% python3 -q
>>> import numpy as np
>>> import numpy.linalg as la
>>> np.set_printoptions(precision=2, suppress=True, linewidth=100)
>>> M = np.load("sample3.npy")
>>> print(M)
[[275 141 231]
 [141 114 122]
 [231 122 220]]
>>> print(np.allclose(M @ M.T, M.T @ M))
True
>>> np.round(np.abs(la.eigvals(M)).max(), 2)
np.float64(558.36)
>>> la.matrix_power(M, 2)
array([[148867,  83031, 131547],
       [ 83031,  47761,  73319],
       [131547,  73319, 116645]])
>>> np.trace(M)
np.int64(609)
>>> round(float(la.det(M)), 2)
294250.0
>>> (M - M.T) / 2
array([[0., 0., 0.],
       [0., 0., 0.],
       [0., 0., 0.]])
>>> np.allclose(M, M.T)
True
>>> la.determinant(M)
Traceback (most recent call last):
  File "<python-input-12>", line 1, in <module>
    la.determinant(M)
    ^^^^^^^^^^^^^^
AttributeError: module 'numpy.linalg' has no attribute 'determinant'
>>> (M + M.T) / 2
array([[275., 141., 231.],
       [141., 114., 122.],
       [231., 122., 220.]])
>>> print(np.sort(np.abs(la.eigvals(M))))
[ 14.64  36.01 558.36]
>>> evals, evecs = la.eigh(M)
>>> vec = np.array([2, -1, 2])
>>> evecs * np.sqrt(evals) @ evecs.T
array([[13.38,  4.86,  8.52],
       [ 4.86,  8.62,  4.02],
       [ 8.52,  4.02, 11.46]])
>>> evecs * np.maximum(evals, 0) @ evecs.T
array([[275., 141., 231.],
       [141., 114., 122.],
       [231., 122., 220.]])
>>> (np.sign(evecs[:, -1].round(6)) == np.sign(evecs[0, -1].round(6))).astype(int)
array([1, 1, 1])
>>> np.abs(M).sum(axis=1).max(), round(float(np.abs(evals).max()), 2)
(np.int64(647), 558.36)
